>>> import numpy as np
>>> from numpy import linalg as LA
>>> np.set_printoptions(precision=3, suppress=True, linewidth=140, floatmode="fixed")
>>> W0 = np.array([[1, -3, 9, -27],
...     [1, -2, 4, -8],
...     [1, -1, 1, -1],
...     [1, 0, 0, 0],
...     [1, 1, 1, 1]])
>>> Q, vecs = LA.qr(W0[:, :3])[0], LA.qr(W0[:, 3:])[0]
>>> sigma = LA.svd(Q.T @ vecs, compute_uv=False)
>>> (sigma > 0.9).sum()
np.int64(1)
>>> np.round(LA.norm(Q @ Q.T - vecs @ vecs.T, 2), 3)
np.float64(1.0)
>>> W = np.array([[4, 5, 5, -2], [3, 1, 1, -4], [-3, 1, -1, 1], [1, -5, -1, -5]])
>>> b = np.array([-1, 0, 1, -3])
>>> H = np.maximum(W0 @ W + b, 0)
>>> LA.matrix_rank(H)
np.int64(4)
>>> (H > 0).mean(axis=0)
array([0.400, 1.000, 1.000, 0.600])
>>> H
array([[  0, 146,  21, 151],
       [  0,  47,   8,  47],
       [  0,  10,   5,   5],
       [  3,   5,   6,   0],
       [  4,   2,   5,   0]])
>>> C = np.array([[2, 3, 3], [0, 1, 0], [0, 3, 0], [0, 3, 3]])
>>> H @ C
array([[  0, 662, 453],
       [  0, 212, 141],
       [  0,  40,  15],
       [  6,  32,   9],
       [  8,  29,  12]])
>>> U, sigma, VT = LA.svd(W0)
>>> sigma
array([30.076,  2.500,  1.558,  0.857])
>>> out = U[:, :1] @ np.diag(sigma[:1]) @ VT[:1]
>>> LA.matrix_rank(W0, rtol=0.05)
np.int64(3)
>>> round(np.abs(W0 - out).max(), 3)
np.float64(1.224)
>>> rng = np.random.default_rng(353)
>>> labels = rng.permutation(4)
>>> out = W0[:, labels] * rng.choice([-1, 1], 4)
>>> out
array([[-9, 27, -3, -1],
       [-4,  8, -2, -1],
       [-1,  1, -1, -1],
       [ 0,  0,  0, -1],
       [-1, -1,  1, -1]])
>>> U, _, VT = LA.svd(W0.T @ out)
>>> np.round(LA.lstsq(W0, out)[0], 3) + 0
array([[ 0.000,  0.000,  0.000, -1.000],
       [ 0.000,  0.000,  1.000,  0.000],
       [-1.000,  0.000,  0.000,  0.000],
       [ 0.000, -1.000,  0.000,  0.000]])
>>> labels
array([2, 3, 1, 0])
>>> np.round(U @ VT, 3) + 0
array([[ 0.000,  0.000,  0.000, -1.000],
       [ 0.000,  0.000,  1.000,  0.000],
       [-1.000,  0.000,  0.000,  0.000],
       [ 0.000, -1.000,  0.000,  0.000]])
>>> out = np.array([[1], [-2], [1]])
>>> data = np.block([[np.zeros((3, 3)), out], [out.T, np.zeros((1, 1))]])
>>> data
array([[ 0.000,  0.000,  0.000,  1.000],
       [ 0.000,  0.000,  0.000, -2.000],
       [ 0.000,  0.000,  0.000,  1.000],
       [ 1.000, -2.000,  1.000,  0.000]])
>>> r0 = np.array([-3, -2, 0])
>>> np.polyval(r0, data[2])
array([ 0.000,  0.000,  0.000, -5.000])
>>> np.cross(data[2, :3], data[1, :3])
array([0.000, 0.000, 0.000])
>>> np.correlate(data[2], data[1], "full")
array([ 0.000,  0.000,  0.000, -2.000,  0.000,  0.000,  0.000])
>>> np.convolve(data[2], r0)
array([ 0.000,  0.000,  0.000, -3.000, -2.000,  0.000])
>>> round(float(LA.norm(data, "nuc")), 3)
4.899
>>> data[0] @ data[2]
np.float64(1.0)
>>> round(LA.norm(data[0] - data[2]), 3)
np.float64(0.0)
>>> LA.norm(data, axis=0)
array([1.000, 2.000, 1.000, 2.449])
>>> round(LA.norm(data, 1), 3), np.round(LA.norm(data, np.inf), 3)
(np.float64(4.0), np.float64(4.0))
>>> LA.norm(data, axis=1)
array([1.000, 2.000, 1.000, 2.449])
>>> U, sigma, VT = LA.svd(data)
>>> vecs = VT[:(sigma > 1e-8).sum()]
>>> x0 = data[2] + 3 * data[1] + rng.integers(2) * np.eye(4)[1]
>>> x0
array([ 0.000,  1.000,  0.000, -5.000])
>>> LA.matrix_rank(np.vstack([data, x0]))
np.int64(3)
>>> np.diag(vecs.T @ vecs)
array([0.167, 0.667, 0.167, 1.000])
>>> np.allclose(data, data.T)
True
>>> np.trace(data)
np.float64(0.0)
>>> (data + data.T) / 2
array([[ 0.000,  0.000,  0.000,  1.000],
       [ 0.000,  0.000,  0.000, -2.000],
       [ 0.000,  0.000,  0.000,  1.000],
       [ 1.000, -2.000,  1.000,  0.000]])
>>> assert data == data.T
Traceback (most recent call last):
  File "<python-input-52>", line 1, in <module>
    assert data == data.T
           ^^^^^^^^^^^^^^
ValueError: The truth value of an array with more than one element is ambiguous. Use a.any() or a.all()
>>> LA.matrix_power(data, 4)
array([[  6.000, -12.000,   6.000,   0.000],
       [-12.000,  24.000, -12.000,   0.000],
       [  6.000, -12.000,   6.000,   0.000],
       [  0.000,   0.000,   0.000,  36.000]])
>>> round(float(LA.det(data)), 3)
0.0
>>> data @ data
array([[ 1.000, -2.000,  1.000,  0.000],
       [-2.000,  4.000, -2.000,  0.000],
       [ 1.000, -2.000,  1.000,  0.000],
       [ 0.000,  0.000,  0.000,  6.000]])
>>> round(float(np.abs(LA.eigvals(data)).max()), 3)
2.449
>>> (data - data.T) / 2
array([[0.000, 0.000, 0.000, 0.000],
       [0.000, 0.000, 0.000, 0.000],
       [0.000, 0.000, 0.000, 0.000],
       [0.000, 0.000, 0.000, 0.000]])
>>> np.allclose(data @ data.T, data.T @ data)
True
>>> x0 = np.array([8, 3, -7, -6])
>>> a = np.maximum(data @ x0, 0)
>>> a
array([ 0.000, 12.000,  0.000,  0.000])
>>> np.tanh(data @ x0)
array([-1.000,  1.000, -1.000, -1.000])
>>> np.maximum(data @ (3 * x0), 0)
array([ 0.000, 36.000,  0.000,  0.000])
>>> data.T @ a
array([  0.000,   0.000,   0.000, -24.000])
>>> F = np.load("w.npy")
>>> F
array([[-3,  0,  0,  0,  0],
       [ 0,  0,  2,  0,  0],
       [ 0,  0,  0, -9,  0],
       [ 0,  6,  0,  0,  0],
       [ 0,  0,  0,  0,  3]])
>>> # 3 groups of indices that never mix
>>> F.T @ F
array([[ 9,  0,  0,  0,  0],
       [ 0, 36,  0,  0,  0],
       [ 0,  0,  4,  0,  0],
       [ 0,  0,  0, 81,  0],
       [ 0,  0,  0,  0,  9]])
>>> F @ F.T
array([[ 9,  0,  0,  0,  0],
       [ 0,  4,  0,  0,  0],
       [ 0,  0, 81,  0,  0],
       [ 0,  0,  0, 36,  0],
       [ 0,  0,  0,  0,  9]])
>>> feats = np.load("out0.npy")
>>> feats
array([[-3, -2, -1,  0],
       [ 1,  2,  3,  4],
       [ 5,  6,  7,  8],
       [ 9, 10, 11, 12],
       [13, 14, 15, 16],
       [17, 18, 19, 20],
       [21, 22, 23, 24],
       [25, 26, 27, 28]])
>>> # null space of dimension 2
>>> t = np.radians(36)
>>> R = np.eye(4)
>>> R[2, 2] = R[1, 1] = np.cos(t)
>>> R[2, 1], R[1, 2] = -np.sin(t), np.sin(t)
>>> R
array([[ 1.000,  0.000,  0.000,  0.000],
       [ 0.000,  0.809,  0.588,  0.000],
       [ 0.000, -0.588,  0.809,  0.000],
       [ 0.000,  0.000,  0.000,  1.000]])
>>> out = feats @ R.T
>>> np.allclose(LA.norm(feats, axis=1), LA.norm(out, axis=1))
True
>>> U, sigma, VT = LA.svd(feats)
>>> vecs = VT[:(sigma > 1e-8).sum()]
>>> x0 = feats[4] + -1 * feats[1] + rng.integers(2) * np.eye(4)[3]
>>> x0
array([12.000, 12.000, 12.000, 12.000])
>>> np.allclose(vecs.T @ vecs @ x0, x0)
True
>>> round(LA.norm(x0 - vecs.T @ vecs @ x0), 3)
np.float64(0.0)
>>> vecs.T @ vecs
array([[ 0.700,  0.400,  0.100, -0.200],
       [ 0.400,  0.300,  0.200,  0.100],
       [ 0.100,  0.200,  0.300,  0.400],
       [-0.200,  0.100,  0.400,  0.700]])
>>> LA.matrix_rank(np.vstack([feats, x0]))
np.int64(2)
>>> def softmax(z):
...     e = np.exp(z - z.max(axis=-1, keepdims=True))
...     return e / e.sum(axis=-1, keepdims=True)
... 
>>> softmax(data[0])
array([0.175, 0.175, 0.175, 0.475])
>>> np.round(softmax(10 * data[0]), 3) + 0
array([0.000, 0.000, 0.000, 1.000])
>>> scores = data @ data.T / np.sqrt(4)
>>> softmax(scores + np.triu(np.full(scores.shape, -np.inf), 1))
array([[1.000, 0.000, 0.000, 0.000],
       [0.047, 0.953, 0.000, 0.000],
       [0.450, 0.100, 0.450, 0.000],
       [0.043, 0.043, 0.043, 0.870]])
>>> softmax(scores).round(6).argmax(axis=1)
array([0, 1, 0, 3])
